% ipython --no-banner

In [1]: import numpy as np

In [2]: np.set_printoptions(precision=3, suppress=True, linewidth=120, floatmode="fixed")

In [3]: data = np.loadtxt("case4.csv", delimiter=",")

In [4]: data
Out[4]: 
array([[-1.000,  0.000,  1.000,  2.000,  3.000,  4.000,  5.000],
       [ 6.000,  7.000,  8.000,  9.000, 10.000, 11.000, 12.000],
       [13.000, 14.000, 15.000, 16.000, 17.000, 18.000, 19.000],
       [20.000, 21.000, 22.000, 23.000, 24.000, 25.000, 26.000]])

In [5]: # rank 2

In [6]: gram = data.T @ data

In [7]: (data @ data.T).shape
Out[7]: (4, 4)

In [8]: np.allclose(gram, gram.T)
Out[8]: True

In [9]: B = data / np.sqrt((data ** 2).mean(axis=1, keepdims=True))

In [10]: B[0]
Out[10]: array([-0.354,  0.000,  0.354,  0.707,  1.061,  1.414,  1.768])

In [11]: data - data.mean(axis=1, keepdims=True)
Out[11]: 
array([[-3.000, -2.000, -1.000,  0.000,  1.000,  2.000,  3.000],
       [-3.000, -2.000, -1.000,  0.000,  1.000,  2.000,  3.000],
       [-3.000, -2.000, -1.000,  0.000,  1.000,  2.000,  3.000],
       [-3.000, -2.000, -1.000,  0.000,  1.000,  2.000,  3.000]])

In [12]: np.linalg.matrix_rank(data - data.mean(axis=1, keepdims=True))
Out[12]: np.int64(1)

In [13]: np.linalg.norm(B, axis=1)
Out[13]: array([2.646, 2.646, 2.646, 2.646])

In [14]: B = data[0, 0] * data[1:] - np.outer(data[1:, 0], data[0])

In [15]: B
Out[15]: 
array([[   0.000,   -7.000,  -14.000,  -21.000,  -28.000,  -35.000,  -42.000],
       [   0.000,  -14.000,  -28.000,  -42.000,  -56.000,  -70.000,  -84.000],
       [   0.000,  -21.000,  -42.000,  -63.000,  -84.000, -105.000, -126.000]])

In [16]: data[:, 0] / data[0, 0]
Out[16]: array([  1.000,  -6.000, -13.000, -20.000])

In [17]: f = np.array([3, -4, 3, 3])

In [18]: r1 = np.array([3, 2, 1, -3, -2])

In [19]: m1 = np.outer(f, r1)

In [20]: m1
Out[20]: 
array([[  9,   6,   3,  -9,  -6],
       [-12,  -8,  -4,  12,   8],
       [  9,   6,   3,  -9,  -6],
       [  9,   6,   3,  -9,  -6]])

In [21]: B = m1[0, 0] * m1[1:] - np.outer(m1[1:, 0], m1[0])

In [22]: B
Out[22]: 
array([[0, 0, 0, 0, 0],
       [0, 0, 0, 0, 0],
       [0, 0, 0, 0, 0]])

In [23]: print(np.linalg.matrix_rank(B), np.linalg.matrix_rank(m1))
0 1

In [24]: np.flatnonzero(~B.round(6).any(axis=1))
Out[24]: array([0, 1, 2])

In [25]: round(float(np.linalg.norm(data, 2)), 3)
Out[25]: 78.555

In [26]: round(float(np.linalg.norm(data, 1)), 3), np.round(np.linalg.norm(data, np.inf), 3)
Out[26]: (62.0, np.float64(161.0))

In [27]: data[3] @ data[0]
Out[27]: np.float64(350.0)

In [28]: left, s, VT = np.linalg.svd(m1)

In [29]: print(s.round(3) + 0)
[34.073  0.000  0.000  0.000]

In [30]: np.argmax(s[:-1] / (s[1:] + 1e-6)) + 1
Out[30]: np.int64(1)

In [31]: B = left[:, :1] @ np.diag(s[:1]) @ VT[:1]

In [32]: round(np.linalg.norm(m1 - B) / np.linalg.norm(m1), 3)
Out[32]: np.float64(0.0)

In [33]: A = np.load("x.npy")

In [34]: A
Out[34]: 
array([[ 1, -1, -3, -3, -2, -1,  3,  1],
       [ 0, -3,  1, -3, -3,  1, -1, -3],
       [ 0, -3,  1, -3, -3,  1, -1, -3],
       [ 1,  3,  0, -3,  0, -3,  1,  2]])

In [35]: np.linalg.matrix_rank(A, rtol=0.1)
Out[35]: np.int64(3)

In [36]: print(np.argsort(-np.linalg.norm(A, axis=0).round(6), kind="stable")[:3])
[3 1 7]

In [37]: B = A[0, 0] * A[1:] - np.outer(A[1:, 0], A[0])

In [38]: B
Out[38]: 
array([[ 0, -3,  1, -3, -3,  1, -1, -3],
       [ 0, -3,  1, -3, -3,  1, -1, -3],
       [ 0,  4,  3,  0,  2, -2, -2,  1]])

In [39]: np.flatnonzero(~B.round(6).any(axis=1))
Out[39]: array([], dtype=int64)

In [40]: left, s, VT = np.linalg.svd(A)

In [41]: evecs = VT[:(s > 1e-8).sum()]

In [42]: rng = np.random.default_rng(571107)

In [43]: vec = A[3] + 3 * A[2] + rng.integers(2) * np.eye(8)[5]

In [44]: print(vec)
[  1.000  -6.000   3.000 -12.000  -9.000   1.000  -2.000  -7.000]

In [45]: np.linalg.matrix_rank(np.vstack([A, vec]))
Out[45]: np.int64(4)

In [46]: gram = A.T @ A

In [47]: np.trace(gram), (A ** 2).sum()
Out[47]: (np.int64(146), np.int64(146))

In [48]: print(np.linalg.matrix_rank(gram))
3

In [49]: print(gram)
[[  2   2  -3  -6  -2  -4   4   3]
 [  2  28  -3  12  20 -14   6  23]
 [ -3  -3  11   3   0   5 -11  -9]
 [ -6  12   3  36  24   6  -6   9]
 [ -2  20   0  24  22  -4   0  16]
 [ -4 -14   5   6  -4  12  -8 -13]
 [  4   6 -11  -6   0  -8  12  11]
 [  3  23  -9   9  16 -13  11  23]]

In [50]: np.round(np.linalg.svd(A, compute_uv=False) ** 2, 3) + 0
Out[50]: array([83.138, 48.984, 13.878,  0.000])

In [51]: print(np.diag(gram))
[ 2 28 11 36 22 12 12 23]
